>>> import numpy as np
>>> np.set_printoptions(precision=3, suppress=True, linewidth=200, legacy="1.25")
>>> W0 = np.array([[0, 0, 1, 1, 0],
...     [0, 0, 0, 0, 0],
...     [1, 0, 0, 1, 0],
...     [1, 0, 1, 0, 0],
...     [0, 0, 0, 0, 0]])
>>> U, s, Vh = np.linalg.svd(W0)
>>> s.round(3) + 0
array([2., 1., 1., 0., 0.])
>>> np.argmax(s[:-1] / (s[1:] + 1e-6)) + 1
3
>>> out = U[:, :3] @ np.diag(s[:3]) @ Vh[:3]
>>> np.round(np.linalg.norm(W0 - out) / np.linalg.norm(W0), 3)
0.0
>>> round(float(np.abs(W0 - out).max()), 3)
0.0
>>> out.round(3) + 0
array([[0., 0., 1., 1., 0.],
       [0., 0., 0., 0., 0.],
       [1., 0., 0., 1., 0.],
       [1., 0., 1., 0., 0.],
       [0., 0., 0., 0., 0.]])
>>> vals, V = np.linalg.eigh(W0)
>>> np.round(np.abs(V[:, -1]), 3) + 0
array([0.577, 0.   , 0.577, 0.577, 0.   ])
>>> np.round(np.linalg.svd(W0, compute_uv=False), 3) + 0
array([2., 1., 1., 0., 0.])
>>> np.round(V.T @ W0 @ V, 3) + 0
array([[-1.,  0.,  0.,  0.,  0.],
       [ 0., -1.,  0.,  0.,  0.],
       [ 0.,  0.,  0.,  0.,  0.],
       [ 0.,  0.,  0.,  0.,  0.],
       [ 0.,  0.,  0.,  0.,  2.]])
>>> vals.round(3) + 0
array([-1., -1.,  0.,  0.,  2.])
>>> np.round(V.T @ V, 3) + 0
array([[1., 0., 0., 0., 0.],
       [0., 1., 0., 0., 0.],
       [0., 0., 1., 0., 0.],
       [0., 0., 0., 1., 0.],
       [0., 0., 0., 0., 1.]])
>>> M = np.loadtxt("block10.csv", delimiter=",")
>>> M
array([[3., 1., 5., 0., 1., 2., 4., 2., 0., 0., 5.],
       [5., 3., 1., 5., 0., 1., 2., 4., 2., 0., 0.],
       [0., 5., 3., 1., 5., 0., 1., 2., 4., 2., 0.],
       [0., 0., 5., 3., 1., 5., 0., 1., 2., 4., 2.],
       [2., 0., 0., 5., 3., 1., 5., 0., 1., 2., 4.],
       [4., 2., 0., 0., 5., 3., 1., 5., 0., 1., 2.],
       [2., 4., 2., 0., 0., 5., 3., 1., 5., 0., 1.],
       [1., 2., 4., 2., 0., 0., 5., 3., 1., 5., 0.],
       [0., 1., 2., 4., 2., 0., 0., 5., 3., 1., 5.],
       [5., 0., 1., 2., 4., 2., 0., 0., 5., 3., 1.],
       [1., 5., 0., 1., 2., 4., 2., 0., 0., 5., 3.]])
>>> r0, r1 = M[9], M[8]
>>> r0 @ r0
85.0
>>> r0 @ r1
41.0
>>> p = (r0 @ r1) / (r0 @ r0) * r0
>>> round(np.linalg.norm(r0 + r1) ** 2 + np.linalg.norm(r0 - r1) ** 2, 3)
340.0
>>> p
array([2.412, 0.   , 0.482, 0.965, 1.929, 0.965, 0.   , 0.   , 2.412, 1.447, 0.482])
>>> np.trace(M)
33.0
>>> M.inv()
Traceback (most recent call last):
  File "<python-input-25>", line 1, in <module>
    M.inv()
    ^^^^^
AttributeError: 'numpy.ndarray' object has no attribute 'inv'
>>> (M - M.T) / 2
array([[ 0. , -2. ,  2.5,  0. , -0.5, -1. ,  1. ,  0.5,  0. , -2.5,  2. ],
       [ 2. ,  0. , -2. ,  2.5,  0. , -0.5, -1. ,  1. ,  0.5,  0. , -2.5],
       [-2.5,  2. ,  0. , -2. ,  2.5,  0. , -0.5, -1. ,  1. ,  0.5,  0. ],
       [ 0. , -2.5,  2. ,  0. , -2. ,  2.5,  0. , -0.5, -1. ,  1. ,  0.5],
       [ 0.5,  0. , -2.5,  2. ,  0. , -2. ,  2.5,  0. , -0.5, -1. ,  1. ],
       [ 1. ,  0.5,  0. , -2.5,  2. ,  0. , -2. ,  2.5,  0. , -0.5, -1. ],
       [-1. ,  1. ,  0.5,  0. , -2.5,  2. ,  0. , -2. ,  2.5,  0. , -0.5],
       [-0.5, -1. ,  1. ,  0.5,  0. , -2.5,  2. ,  0. , -2. ,  2.5,  0. ],
       [ 0. , -0.5, -1. ,  1. ,  0.5,  0. , -2.5,  2. ,  0. , -2. ,  2.5],
       [ 2.5,  0. , -0.5, -1. ,  1. ,  0.5,  0. , -2.5,  2. ,  0. , -2. ],
       [-2. ,  2.5,  0. , -0.5, -1. ,  1. ,  0.5,  0. , -2.5,  2. ,  0. ]])
>>> def softmax(z):
...     e = np.exp(z - z.max(axis=-1, keepdims=True))
...     return e / e.sum(axis=-1, keepdims=True)
... 
>>> softmax(M[6])
array([0.019, 0.138, 0.019, 0.003, 0.003, 0.376, 0.051, 0.007, 0.376, 0.003, 0.007])
>>> S = M @ M.T / np.sqrt(11)
>>> np.round(softmax(S + np.triu(np.full(S.shape, -np.inf), 1)), 3) + 0
array([[1., 0., 0., 0., 0., 0., 0., 0., 0., 0., 0.],
       [0., 1., 0., 0., 0., 0., 0., 0., 0., 0., 0.],
       [0., 0., 1., 0., 0., 0., 0., 0., 0., 0., 0.],
       [0., 0., 0., 1., 0., 0., 0., 0., 0., 0., 0.],
       [0., 0., 0., 0., 1., 0., 0., 0., 0., 0., 0.],
       [0., 0., 0., 0., 0., 1., 0., 0., 0., 0., 0.],
       [0., 0., 0., 0., 0., 0., 1., 0., 0., 0., 0.],
       [0., 0., 0., 0., 0., 0., 0., 1., 0., 0., 0.],
       [0., 0., 0., 0., 0., 0., 0., 0., 1., 0., 0.],
       [0., 0., 0., 0., 0., 0., 0., 0., 0., 1., 0.],
       [0., 0., 0., 0., 0., 0., 0., 0., 0., 0., 1.]])
>>> np.round(softmax(S), 3) + 0
array([[1., 0., 0., 0., 0., 0., 0., 0., 0., 0., 0.],
       [0., 1., 0., 0., 0., 0., 0., 0., 0., 0., 0.],
       [0., 0., 1., 0., 0., 0., 0., 0., 0., 0., 0.],
       [0., 0., 0., 1., 0., 0., 0., 0., 0., 0., 0.],
       [0., 0., 0., 0., 1., 0., 0., 0., 0., 0., 0.],
       [0., 0., 0., 0., 0., 1., 0., 0., 0., 0., 0.],
       [0., 0., 0., 0., 0., 0., 1., 0., 0., 0., 0.],
       [0., 0., 0., 0., 0., 0., 0., 1., 0., 0., 0.],
       [0., 0., 0., 0., 0., 0., 0., 0., 1., 0., 0.],
       [0., 0., 0., 0., 0., 0., 0., 0., 0., 1., 0.],
       [0., 0., 0., 0., 0., 0., 0., 0., 0., 0., 1.]])
>>> softmax(S).round(6).argmax(axis=1)
array([ 0,  1,  2,  3,  4,  5,  6,  7,  8,  9, 10])
>>> X = np.loadtxt("out3.csv", delimiter=",")
>>> X
array([[ 0.248,  0.15 , -0.089, -0.109, -0.116, -0.181, -0.264, -0.017,  0.035,  0.055,  0.152],
       [ 0.15 ,  0.459,  0.178, -0.069,  0.016, -0.246, -0.023, -0.07 , -0.001, -0.325,  0.133],
       [-0.089,  0.178,  0.276,  0.053,  0.261,  0.076,  0.137,  0.006,  0.051, -0.185,  0.166],
       [-0.109, -0.069,  0.053,  0.144, -0.063,  0.258,  0.007,  0.096, -0.01 , -0.155,  0.004],
       [-0.116,  0.016,  0.261, -0.063,  0.562, -0.026,  0.232, -0.066,  0.121,  0.207,  0.209],
       [-0.181, -0.246,  0.076,  0.258, -0.026,  0.556, -0.076,  0.213,  0.047, -0.095,  0.135],
       [-0.264, -0.023,  0.137,  0.007,  0.232, -0.076,  0.462, -0.11 , -0.073, -0.065, -0.279],
       [-0.017, -0.07 ,  0.006,  0.096, -0.066,  0.213, -0.11 ,  0.098,  0.024, -0.049,  0.092],
       [ 0.035, -0.001,  0.051, -0.01 ,  0.121,  0.047, -0.073,  0.024,  0.069,  0.089,  0.172],
       [ 0.055, -0.325, -0.185, -0.155,  0.207, -0.095, -0.065, -0.049,  0.089,  0.617,  0.055],
       [ 0.152,  0.133,  0.166,  0.004,  0.209,  0.135, -0.279,  0.092,  0.172,  0.055,  0.508]])
>>> np.linalg.matrix_power(X, 3)
array([[ 0.248,  0.15 , -0.089, -0.109, -0.116, -0.181, -0.264, -0.017,  0.035,  0.055,  0.152],
       [ 0.15 ,  0.459,  0.178, -0.069,  0.016, -0.246, -0.023, -0.07 , -0.001, -0.325,  0.133],
       [-0.089,  0.178,  0.276,  0.053,  0.261,  0.076,  0.137,  0.006,  0.051, -0.185,  0.166],
       [-0.109, -0.069,  0.053,  0.144, -0.063,  0.258,  0.007,  0.096, -0.01 , -0.155,  0.004],
       [-0.116,  0.016,  0.261, -0.063,  0.562, -0.026,  0.232, -0.066,  0.121,  0.207,  0.209],
       [-0.181, -0.246,  0.076,  0.258, -0.026,  0.556, -0.076,  0.213,  0.047, -0.095,  0.135],
       [-0.264, -0.023,  0.137,  0.007,  0.232, -0.076,  0.462, -0.11 , -0.073, -0.065, -0.279],
       [-0.017, -0.07 ,  0.006,  0.096, -0.066,  0.213, -0.11 ,  0.098,  0.024, -0.049,  0.092],
       [ 0.035, -0.001,  0.051, -0.01 ,  0.121,  0.047, -0.073,  0.024,  0.069,  0.089,  0.172],
       [ 0.055, -0.325, -0.185, -0.155,  0.207, -0.095, -0.065, -0.049,  0.089,  0.617,  0.055],
       [ 0.152,  0.133,  0.166,  0.004,  0.209,  0.135, -0.279,  0.092,  0.172,  0.055,  0.508]])
>>> (X + X.T) / 2
array([[ 0.248,  0.15 , -0.089, -0.109, -0.116, -0.181, -0.264, -0.017,  0.035,  0.055,  0.152],
       [ 0.15 ,  0.459,  0.178, -0.069,  0.016, -0.246, -0.023, -0.07 , -0.001, -0.325,  0.133],
       [-0.089,  0.178,  0.276,  0.053,  0.261,  0.076,  0.137,  0.006,  0.051, -0.185,  0.166],
       [-0.109, -0.069,  0.053,  0.144, -0.063,  0.258,  0.007,  0.096, -0.01 , -0.155,  0.004],
       [-0.116,  0.016,  0.261, -0.063,  0.562, -0.026,  0.232, -0.066,  0.121,  0.207,  0.209],
       [-0.181, -0.246,  0.076,  0.258, -0.026,  0.556, -0.076,  0.213,  0.047, -0.095,  0.135],
       [-0.264, -0.023,  0.137,  0.007,  0.232, -0.076,  0.462, -0.11 , -0.073, -0.065, -0.279],
       [-0.017, -0.07 ,  0.006,  0.096, -0.066,  0.213, -0.11 ,  0.098,  0.024, -0.049,  0.092],
       [ 0.035, -0.001,  0.051, -0.01 ,  0.121,  0.047, -0.073,  0.024,  0.069,  0.089,  0.172],
       [ 0.055, -0.325, -0.185, -0.155,  0.207, -0.095, -0.065, -0.049,  0.089,  0.617,  0.055],
       [ 0.152,  0.133,  0.166,  0.004,  0.209,  0.135, -0.279,  0.092,  0.172,  0.055,  0.508]])
>>> np.round(np.sort(np.abs(np.linalg.eigvals(X))), 3) + 0
array([0., 0., 0., 0., 0., 0., 0., 1., 1., 1., 1.])
>>> X @ X
array([[ 0.248,  0.15 , -0.089, -0.109, -0.116, -0.181, -0.264, -0.017,  0.035,  0.055,  0.152],
       [ 0.15 ,  0.459,  0.178, -0.069,  0.016, -0.246, -0.023, -0.07 , -0.001, -0.325,  0.133],
       [-0.089,  0.178,  0.276,  0.053,  0.261,  0.076,  0.137,  0.006,  0.051, -0.185,  0.166],
       [-0.109, -0.069,  0.053,  0.144, -0.063,  0.258,  0.007,  0.096, -0.01 , -0.155,  0.004],
       [-0.116,  0.016,  0.261, -0.063,  0.562, -0.026,  0.232, -0.066,  0.121,  0.207,  0.209],
       [-0.181, -0.246,  0.076,  0.258, -0.026,  0.556, -0.076,  0.213,  0.047, -0.095,  0.135],
       [-0.264, -0.023,  0.137,  0.007,  0.232, -0.076,  0.462, -0.11 , -0.073, -0.065, -0.279],
       [-0.017, -0.07 ,  0.006,  0.096, -0.066,  0.213, -0.11 ,  0.098,  0.024, -0.049,  0.092],
       [ 0.035, -0.001,  0.051, -0.01 ,  0.121,  0.047, -0.073,  0.024,  0.069,  0.089,  0.172],
       [ 0.055, -0.325, -0.185, -0.155,  0.207, -0.095, -0.065, -0.049,  0.089,  0.617,  0.055],
       [ 0.152,  0.133,  0.166,  0.004,  0.209,  0.135, -0.279,  0.092,  0.172,  0.055,  0.508]])
>>> round(float(np.abs(np.linalg.eigvals(X)).max()), 3)
1.0
>>> round(float(np.linalg.det(X)), 3)
0.0
>>> x = np.array([-1, 2, -8, -2, -2, 3, -2, 9, -4, -2, 4])
>>> np.trace(X)
4.0
>>> np.linalg.eigvalsh(2 * X - np.eye(11))
array([-1., -1., -1., -1., -1., -1., -1.,  1.,  1.,  1.,  1.])
>>> X @ x
array([ 1.409, -0.69 , -1.554,  1.374, -4.136,  2.9  , -4.194,  1.878,  0.071, -1.29 ,  1.381])
>>> out = X / np.linalg.norm(X, axis=1, keepdims=True)
>>> cov = out @ out.T
>>> (np.abs(cov) > 0.9).astype(int)
array([[1, 0, 0, 0, 0, 0, 0, 0, 0, 0, 0],
       [0, 1, 0, 0, 0, 0, 0, 0, 0, 0, 0],
       [0, 0, 1, 0, 0, 0, 0, 0, 0, 0, 0],
       [0, 0, 0, 1, 0, 1, 0, 0, 0, 0, 0],
       [0, 0, 0, 0, 1, 0, 0, 0, 0, 0, 0],
       [0, 0, 0, 1, 0, 1, 0, 1, 0, 0, 0],
       [0, 0, 0, 0, 0, 0, 1, 0, 0, 0, 0],
       [0, 0, 0, 0, 0, 1, 0, 1, 0, 0, 0],
       [0, 0, 0, 0, 0, 0, 0, 0, 1, 0, 1],
       [0, 0, 0, 0, 0, 0, 0, 0, 0, 1, 0],
       [0, 0, 0, 0, 0, 0, 0, 0, 1, 0, 1]])
>>> (cov - 2 * np.eye(11)).round(6).argmax(axis=1)
array([ 1,  2,  4,  5,  2,  7,  4,  5, 10,  8,  8])
>>> np.linalg.norm(out, axis=1)
array([1., 1., 1., 1., 1., 1., 1., 1., 1., 1., 1.])
>>> vals, V = np.linalg.eigvalsh(X)
Traceback (most recent call last):
  File "<python-input-50>", line 1, in <module>
    vals, V = np.linalg.eigvalsh(X)
    ^^^^^^^
ValueError: too many values to unpack (expected 2)
>>> vals, V = np.linalg.eigh(X)
>>> np.round(np.linalg.eigvalsh(X @ X), 3) + 0
array([0., 0., 0., 0., 0., 0., 0., 1., 1., 1., 1.])
>>> np.unique(vals.round(6) + 0, return_counts=True)[1]
array([7, 4])
>>> np.round(np.linalg.svd(X, compute_uv=False), 3) + 0
array([1., 1., 1., 1., 0., 0., 0., 0., 0., 0., 0.])
>>> np.round(V.T @ V, 3) + 0
array([[1., 0., 0., 0., 0., 0., 0., 0., 0., 0., 0.],
       [0., 1., 0., 0., 0., 0., 0., 0., 0., 0., 0.],
       [0., 0., 1., 0., 0., 0., 0., 0., 0., 0., 0.],
       [0., 0., 0., 1., 0., 0., 0., 0., 0., 0., 0.],
       [0., 0., 0., 0., 1., 0., 0., 0., 0., 0., 0.],
       [0., 0., 0., 0., 0., 1., 0., 0., 0., 0., 0.],
       [0., 0., 0., 0., 0., 0., 1., 0., 0., 0., 0.],
       [0., 0., 0., 0., 0., 0., 0., 1., 0., 0., 0.],
       [0., 0., 0., 0., 0., 0., 0., 0., 1., 0., 0.],
       [0., 0., 0., 0., 0., 0., 0., 0., 0., 1., 0.],
       [0., 0., 0., 0., 0., 0., 0., 0., 0., 0., 1.]])
